>>> import numpy as np
>>> from numpy import linalg as LA
>>> np.set_printoptions(precision=2, suppress=True, linewidth=120, legacy="1.25")
>>> rnd = lambda a: np.round(a, 2) + 0
>>> mat = np.loadtxt("run6.csv", delimiter=",")
>>> rnd(mat)
array([[-0.12, -0.04,  0.51,  0.  ,  0.12,  0.82, -0.17],
       [-0.12, -0.66,  0.11,  0.26,  0.05, -0.26, -0.63],
       [-0.43,  0.33, -0.22, -0.38,  0.59, -0.07, -0.39],
       [ 0.71,  0.02,  0.11, -0.58, -0.08, -0.03, -0.37],
       [ 0.12,  0.33, -0.56,  0.37, -0.33,  0.33, -0.46],
       [ 0.08,  0.58,  0.57,  0.39,  0.01, -0.36, -0.21],
       [-0.51,  0.08,  0.16, -0.4 , -0.72, -0.09, -0.14]])
>>> # orthonormal columns
>>> x0 = np.array([6, 7, 8, 7, 0, 5, 8])
>>> rnd(np.sort(np.abs(np.degrees(np.angle(LA.eigvals(mat))))))
array([  0.  ,  93.  ,  93.  , 131.85, 131.85, 170.49, 170.49])
>>> rnd(LA.norm(x0)), rnd(LA.norm(mat @ x0))
(16.94, 16.94)
>>> rnd(LA.det(mat))
1.0
>>> 7 - LA.matrix_rank(mat - np.eye(7), tol=1e-8)
1
>>> rnd(np.abs(LA.eigvals(mat)))
array([1., 1., 1., 1., 1., 1., 1.])
>>> rnd(mat.T @ (mat @ x0))
array([6., 7., 8., 7., 0., 5., 8.])
>>> Y = np.array([[2, 3], [2, 2], [3, 0]])
>>> Z = np.array([[5, 5, 2], [-3, 2, 0]])
>>> feats = Y @ Z
>>> feats
array([[ 1, 16,  4],
       [ 4, 14,  4],
       [15, 15,  6]])
>>> rk = LA.matrix_rank(feats)
>>> rk
2
>>> N = LA.svd(feats)[2][rk:].T
>>> rnd(N[:, 0] / N[np.abs(N[:, 0]).round(6).argmax(), 0])
array([-0.16, -0.24,  1.  ])
>>> [int(LA.matrix_rank(feats[:, :j + 1])) for j in range(3)]
[1, 2, 2]
>>> N.shape
(3, 1)
>>> [int(LA.matrix_rank(feats[:i])) for i in range(1, len(feats) + 1)]
[1, 2, 2]
>>> rnd(feats @ N)
array([[0.],
       [0.],
       [0.]])
>>> np.allclose(feats @ N, 0)
True
